$ python3 -q
>>> import numpy as np
>>> np.set_printoptions(precision=2, suppress=True, linewidth=160, legacy="1.25")
>>> tidy = lambda a: np.round(a, 2) + 0
>>> rng = np.random.default_rng(7216)
>>> lab = rng.integers(0, 2, 4)
>>> arr = (lab[:, None] == lab) * 2 + np.eye(4)
>>> arr
array([[3., 0., 0., 2.],
       [0., 3., 2., 0.],
       [0., 2., 3., 0.],
       [2., 0., 0., 3.]])
>>> # symmetric, so the eigenvalues are real
>>> x0 = np.ones(4)
>>> for _ in range(6):
...     x0 = arr @ x0
...     x0 /= np.linalg.norm(x0)
...     print(round(x0 @ arr @ x0, 2))
... 
5.0
5.0
5.0
5.0
5.0
5.0
>>> x0
array([0.5, 0.5, 0.5, 0.5])
>>> tidy(np.linalg.eigvalsh(arr)[-1])
5.0
>>> L = np.linalg.cholesky(arr)
>>> tidy(np.prod(np.diag(L)) ** 2), tidy(np.linalg.det(arr))
(25.0, 25.0)
>>> f, r1 = arr[3], arr[1]
>>> f @ f
13.0
>>> f @ r1
0.0
>>> pr = (f @ r1) / (f @ f) * f
>>> (r1 - pr) @ f
0.0
>>> pr
array([0., 0., 0., 0.])
>>> r1 - pr
array([0., 3., 2., 0.])
>>> np.outer(f, r1)
array([[0., 6., 4., 0.],
       [0., 0., 0., 0.],
       [0., 0., 0., 0.],
       [0., 9., 6., 0.]])
>>> np.linalg.matrix_rank(np.outer(f, r1))
1
>>> evals, evecs = np.linalg.eigh(arr)
>>> x0 = np.array([-1, -3, 3, -2])
>>> np.abs(arr).sum(axis=1).max(), np.abs(evals).max()
(5.0, 5.0)
>>> tidy(evecs * np.maximum(evals, 0) @ evecs.T)
array([[3., 0., 0., 2.],
       [0., 3., 2., 0.],
       [0., 2., 3., 0.],
       [2., 0., 0., 3.]])
>>> tidy(evecs * np.abs(evals) @ evecs.T)
array([[3., 0., 0., 2.],
       [0., 3., 2., 0.],
       [0., 2., 3., 0.],
       [2., 0., 0., 3.]])
>>> tidy(x0 @ arr @ x0 / (x0 @ x0)), tidy(evals[0]), evals[-1]
(1.78, 1.0, 5.0)
>>> tidy(np.linalg.eigvalsh(arr[1:, 1:]))
array([1., 3., 5.])
>>> f = np.array([5, 1, 5, 3, 5, 2, 4, 4, 3, 4])
>>> r1 = np.array([-2, -1, 0])
>>> J = np.outer(f, r1)
>>> J
array([[-10,  -5,   0],
       [ -2,  -1,   0],
       [-10,  -5,   0],
       [ -6,  -3,   0],
       [-10,  -5,   0],
       [ -4,  -2,   0],
       [ -8,  -4,   0],
       [ -8,  -4,   0],
       [ -6,  -3,   0],
       [ -8,  -4,   0]])
>>> r = np.linalg.matrix_rank(J)
>>> r
1
>>> N = np.linalg.svd(J)[2][r:].T
>>> np.allclose(J @ N, 0)
True
>>> np.linalg.matrix_rank(J.T @ J), np.linalg.matrix_rank(J @ J.T)
(1, 1)
>>> [int(np.linalg.matrix_rank(J[:, :j + 1])) for j in range(3)]
[1, 1, 1]
>>> tidy(J @ N)
array([[0., 0.],
       [0., 0.],
       [0., 0.],
       [0., 0.],
       [0., 0.],
       [0., 0.],
       [0., 0.],
       [0., 0.],
       [0., 0.],
       [0., 0.]])
>>> N.shape
(3, 2)
>>> [int(np.linalg.matrix_rank(np.delete(J, i, axis=0))) for i in range(10)]
[1, 1, 1, 1, 1, 1, 1, 1, 1, 1]
